% ipython --no-banner

In [1]: import numpy as np

In [2]: import numpy.linalg as la

In [3]: np.set_printoptions(precision=3, suppress=True, linewidth=120, legacy="1.25")

In [4]: m1 = np.array([[1, 1, -1, -1, 1, 1, -1, -1],
   ...:     [1, -1, 1, -1, -1, 1, -1, 1],
   ...:     [1, -1, -1, 1, -1, 1, 1, -1],
   ...:     [1, 1, 1, 1, -1, -1, -1, -1]])

In [5]: W = np.array([[3, 2, 3],
   ...:     [1, 1, 1],
   ...:     [2, 0, 1],
   ...:     [3, 2, 3],
   ...:     [1, 2, 3],
   ...:     [3, 0, 0],
   ...:     [3, 3, 2],
   ...:     [1, 3, 0]])

In [6]: c = np.array([0, 1, 3])

In [7]: act = np.maximum(m1 @ W + c, 0)

In [8]: la.matrix_rank(act)
Out[8]: 3

In [9]: basis = np.array([[0, -3, 0], [-1, -3, -1], [0, -1, -1]])

In [10]: W @ basis
Out[10]: 
array([[ -2, -18,  -5],
       [ -1,  -7,  -2],
       [  0,  -7,  -1],
       [ -2, -18,  -5],
       [ -2, -12,  -5],
       [  0,  -9,   0],
       [ -3, -20,  -5],
       [ -3, -12,  -3]])

In [11]: act @ basis
Out[11]: 
array([[  0,  -4,  -4],
       [  0,  -3,   0],
       [ -2, -33,  -8],
       [  0,  -9,  -6]])

In [12]: u, v = m1[2], m1[3]

In [13]: u @ u
Out[13]: 8

In [14]: p = (u @ v) / (u @ u) * u

In [15]: (v - p) @ u
Out[15]: 0.0

In [16]: np.outer(u, v)
Out[16]: 
array([[ 1,  1,  1,  1, -1, -1, -1, -1],
       [-1, -1, -1, -1,  1,  1,  1,  1],
       [-1, -1, -1, -1,  1,  1,  1,  1],
       [ 1,  1,  1,  1, -1, -1, -1, -1],
       [-1, -1, -1, -1,  1,  1,  1,  1],
       [ 1,  1,  1,  1, -1, -1, -1, -1],
       [ 1,  1,  1,  1, -1, -1, -1, -1],
       [-1, -1, -1, -1,  1,  1,  1,  1]])

In [17]: la.matrix_rank(np.outer(u, v))
Out[17]: 1

In [18]: v - p
Out[18]: array([ 1.,  1.,  1.,  1., -1., -1., -1., -1.])

In [19]: J = np.minimum.outer(np.arange(1, 5), np.arange(1, 5)) * 3

In [20]: J
Out[20]: 
array([[ 3,  3,  3,  3],
       [ 3,  6,  6,  6],
       [ 3,  6,  9,  9],
       [ 3,  6,  9, 12]])

In [21]: # symmetric, so the eigenvalues are real

In [22]: w, evecs = la.eigh(J)

In [23]: evecs @ np.diag(w) @ evecs.T
Out[23]: 
array([[ 3.,  3.,  3.,  3.],
       [ 3.,  6.,  6.,  6.],
       [ 3.,  6.,  9.,  9.],
       [ 3.,  6.,  9., 12.]])

In [24]: np.round(evecs.T @ evecs, 3) + 0
Out[24]: 
array([[1., 0., 0., 0.],
       [0., 1., 0., 0.],
       [0., 0., 1., 0.],
       [0., 0., 0., 1.]])

In [25]: np.round(evecs.T @ J @ evecs, 3) + 0
Out[25]: 
array([[ 0.849,  0.   ,  0.   ,  0.   ],
       [ 0.   ,  1.278,  0.   ,  0.   ],
       [ 0.   ,  0.   ,  3.   ,  0.   ],
       [ 0.   ,  0.   ,  0.   , 24.873]])

In [26]: la.eigvalsh(J @ J)
Out[26]: array([  0.721,   1.633,   9.   , 618.645])

In [27]: w, evecs = la.eig(J)

In [28]: np.sort(la.eigvals(la.inv(J)))
Out[28]: array([0.04 , 0.333, 0.782, 1.177])

In [29]: round(np.prod(w), 3)
Out[29]: 81.0

In [30]: mat = np.array([[-0.9, 1.3, 1.4, -2.0],
    ...:     [0.0, -0.4, -0.9, -1.4],
    ...:     [1.0, 0.4, 1.5, -0.6]])

In [31]: mat[:, 1] *= 10

In [32]: mat
Out[32]: 
array([[-0.9, 13. ,  1.4, -2. ],
       [ 0. , -4. , -0.9, -1.4],
       [ 1. ,  4. ,  1.5, -0.6]])

In [33]: # column 1 is much longer than the rest

In [34]: gram = mat.T @ mat

In [35]: np.diag(gram)
Out[35]: array([  1.81, 201.  ,   5.02,   6.32])

In [36]: np.allclose(gram, gram.T)
Out[36]: True

In [37]: la.svd(mat, compute_uv=False) ** 2
Out[37]: array([207.765,   4.095,   2.29 ])

In [38]: np.trace(gram), np.round((mat ** 2).sum(), 3)
Out[38]: (214.15, 214.15)

In [39]: W = np.array([[0, 3, 0, 4, 5], [0, 3, 5, 3, 5], [4, 3, 1, 2, 2], [0, 4, 1, 1, 4]])

In [40]: c = np.array([3, 3, 4, 8, 5])

In [41]: act = np.maximum(mat @ W + c, 0)

In [42]: (act > 0).astype(int)
Out[42]: 
array([[1, 1, 1, 1, 1],
       [0, 0, 0, 0, 0],
       [1, 1, 1, 1, 1]])

In [43]: (act > 0).mean(axis=0)
Out[43]: array([0.667, 0.667, 0.667, 0.667, 0.667])

In [44]: la.matrix_rank(act)
Out[44]: 2

In [45]: basis = np.array([[-2, -3], [2, 3], [3, 5], [2, 4], [-3, 0]])

In [46]: W @ basis
Out[46]: 
array([[-1, 25],
       [12, 46],
       [-1, 10],
       [ 1, 21]])

In [47]: (act @ basis).round(6).argmax(axis=1)
Out[47]: array([1, 0, 1])

In [48]: K = np.load("out10.npy")

In [49]: K
Out[49]: 
array([[-3., -3.,  0.,  0.],
       [-3., -1.,  0.,  0.],
       [ 0.,  0.,  0., -1.],
       [ 0.,  0., -2.,  1.]])

In [50]: # 2 blocks once reordered

In [51]: th = np.radians(60)

In [52]: R = np.eye(4)

In [53]: R[3, 3] = R[1, 1] = np.cos(th)

In [54]: R[3, 1], R[1, 3] = -np.sin(th), np.sin(th)

In [55]: R
Out[55]: 
array([[ 1.   ,  0.   ,  0.   ,  0.   ],
       [ 0.   ,  0.5  ,  0.   ,  0.866],
       [ 0.   ,  0.   ,  1.   ,  0.   ],
       [ 0.   , -0.866,  0.   ,  0.5  ]])

In [56]: Y = J @ R.T

In [57]: Y
Out[57]: 
array([[ 3.   ,  4.098,  3.   , -1.098],
       [ 3.   ,  8.196,  6.   , -2.196],
       [ 3.   , 10.794,  9.   , -0.696],
       [ 3.   , 13.392,  9.   ,  0.804]])

In [58]: np.allclose(J @ J.T, Y @ Y.T)
Out[58]: True

In [59]: X = np.loadtxt("case18.csv", delimiter=",")

In [60]: X
Out[60]: 
array([[-2.567, -1.241,  0.931],
       [ 2.084,  0.411, -2.119],
       [-1.19 , -1.71 , -2.159],
       [-2.504, -1.65 , -0.096],
       [-2.559, -1.552,  0.211],
       [ 0.717,  1.543,  2.471],
       [-2.428, -0.894,  1.519],
       [ 1.371, -0.282, -2.654],
       [-0.72 , -1.544, -2.47 ],
       [ 1.78 ,  0.087, -2.413]])

In [61]: np.unique(X.round(6), axis=0).shape
Out[61]: (10, 3)

In [62]: X @ la.pinv(X) @ X
Out[62]: 
array([[-2.567, -1.241,  0.931],
       [ 2.084,  0.411, -2.119],
       [-1.19 , -1.71 , -2.159],
       [-2.504, -1.65 , -0.096],
       [-2.559, -1.552,  0.211],
       [ 0.717,  1.543,  2.471],
       [-2.428, -0.894,  1.519],
       [ 1.371, -0.282, -2.654],
       [-0.72 , -1.544, -2.47 ],
       [ 1.78 ,  0.087, -2.413]])

In [63]: la.lstsq(X[:-1].T, X[-1])[2]
Out[63]: 2

In [64]: np.round(np.trace(la.pinv(X) @ X), 3)
Out[64]: 2.0

In [65]: np.abs(np.diag(la.qr(X)[1])) > 1e-9
Out[65]: array([ True,  True, False])
